$ python3 -q
>>> import numpy as np
>>> from numpy import linalg as LA
>>> np.set_printoptions(precision=3, suppress=True, linewidth=100)
>>> data = np.array([[1, 2, 3, 3, 1], [3, 0, 3, 0, 0]])
>>> data[:, 3] = -1 * data[:, 2]
>>> data
array([[ 1,  2,  3, -3,  1],
       [ 3,  0,  3, -3,  0]])
>>> out = data[0, 0] * data[1:] - np.outer(data[1:, 0], data[0])
>>> out
array([[ 0, -6, -6,  6, -3]])
>>> data[:, 0] / data[0, 0]
array([1., 3.])
>>> np.flatnonzero(~out.round(6).any(axis=1))
array([], dtype=int64)
>>> def softmax(z):
...     e = np.exp(z - z.max(axis=-1, keepdims=True))
...     return e / e.sum(axis=-1, keepdims=True)
... 
>>> np.round(softmax(10 * data[0]), 3) + 0
array([0., 0., 1., 0., 0.])
>>> S = data @ data.T / np.sqrt(5)
>>> softmax(S)
array([[0.793, 0.207],
       [0.064, 0.936]])
>>> softmax(S)[0] @ data
array([ 1.414,  1.586,  3.   , -3.   ,  0.793])
>>> softmax(S).round(6).argmax(axis=1)
array([0, 1])
>>> K = np.load("run16.npy")
>>> K
array([[0.5, 0.5, 0. ],
       [0. , 1. , 0. ],
       [0.5, 0. , 0.5]])
>>> rng = np.random.default_rng(490970)
>>> out = K + rng.integers(-2, 3, (3, 2)) @ rng.integers(-2, 3, (2, 3))
>>> out
array([[-1.5,  0.5,  0. ],
       [-2. ,  5. ,  4. ],
       [-3.5,  6. ,  6.5]])
>>> np.abs(out - K).sum(axis=1)
array([ 2., 10., 16.])
>>> LA.matrix_rank(out - K, tol=1e-8)
np.int64(2)
>>> feats = np.load("out17.npy")
>>> feats
array([[-0.913,  0.197, -0.357],
       [-0.183, -0.98 , -0.075],
       [-0.365, -0.003,  0.931]])
>>> out = feats + rng.integers(-2, 3, (3, 1)) @ rng.integers(-2, 3, (1, 3))
>>> out
array([[-0.913,  0.197, -0.357],
       [-0.183, -0.98 , -0.075],
       [ 0.635, -1.003,  1.931]])
>>> out - feats
array([[ 0.,  0.,  0.],
       [ 0.,  0.,  0.],
       [ 1., -1.,  1.]])
>>> LA.svd(out - feats, compute_uv=False)
array([1.732, 0.   , 0.   ])
>>> (feats + feats.T) / 2
array([[-0.913,  0.007, -0.361],
       [ 0.007, -0.98 , -0.039],
       [-0.361, -0.039,  0.931]])
>>> LA.matrix_power(feats, 2)
array([[ 0.928, -0.373, -0.021],
       [ 0.373,  0.925,  0.069],
       [-0.006, -0.072,  0.997]])
>>> idx = rng.permutation(3)
>>> idx
array([1, 2, 0])
>>> out = feats[idx][:, idx]
>>> np.sort(np.abs(LA.eigvals(out)))
array([1., 1., 1.])
>>> out
array([[-0.98 , -0.075, -0.183],
       [-0.003,  0.931, -0.365],
       [ 0.197, -0.357, -0.913]])
>>> np.allclose(out, feats)
False
>>> m1 = np.array([[0.0, 0.0, 0.0], [0.0, 0.0, -1.0], [0.0, -1.0, 0.0]])
>>> rk = LA.matrix_rank(m1)
>>> rk
np.int64(2)
>>> ns = LA.svd(m1)[2][rk:].T
>>> [int(LA.matrix_rank(m1[:i])) for i in range(1, len(m1) + 1)]
[0, 1, 2]
>>> ns.shape
(3, 1)
>>> np.allclose(m1 @ ns, 0)
True
>>> LA.matrix_rank(m1.T @ m1), LA.matrix_rank(m1 @ m1.T)
(np.int64(2), np.int64(2))
>>> ns[:, 0] / ns[np.abs(ns[:, 0]).round(6).argmax(), 0]
array([1., 0., 0.])
>>> m1 @ m1.T
array([[0., 0., 0.],
       [0., 1., 0.],
       [0., 0., 1.]])
>>> LA.pinv(m1)
array([[ 0.,  0.,  0.],
       [ 0.,  0., -1.],
       [ 0., -1.,  0.]])
>>> LA.svd(m1, compute_uv=False)
array([1., 1., 0.])
>>> M = np.load("block14.npy")
>>> M
array([[ 0,  0,  0],
       [ 0,  0,  0],
       [ 2, -1, -3],
       [ 0,  0,  0],
       [ 2,  1, -1],
       [ 0,  0,  0],
       [ 0,  0,  0],
       [ 2,  1, -1],
       [ 0,  0,  0],
       [ 3,  3, -3],
       [ 0, -2, -2],
       [ 2,  1, -1],
       [ 2, -1, -3],
       [ 1,  2, -2],
       [ 0,  0,  0],
       [ 0,  0,  0]])
>>> out = np.c_[M[:, :2] @ np.array([[0, 2], [2, 1]]), np.array([2, -4, -1, -8, 1, -1, -3, -8, -4, -6, 1, -6, -8, 1, 6, 8])]
>>> out
array([[ 0,  0,  2],
       [ 0,  0, -4],
       [-2,  3, -1],
       [ 0,  0, -8],
       [ 2,  5,  1],
       [ 0,  0, -1],
       [ 0,  0, -3],
       [ 2,  5, -8],
       [ 0,  0, -4],
       [ 6,  9, -6],
       [-4, -2,  1],
       [ 2,  5, -6],
       [-2,  3, -8],
       [ 4,  4,  1],
       [ 0,  0,  6],
       [ 0,  0,  8]])
>>> LA.matrix_rank(out)
np.int64(3)
>>> LA.norm(LA.qr(M)[0].T @ out, axis=0) ** 2 / ((out ** 2).sum(axis=0) + 1e-12)
array([1.   , 1.   , 0.317])
>>> np.round(LA.lstsq(M, out[:, 0])[0], 3) + 0
array([0., 2., 0.])
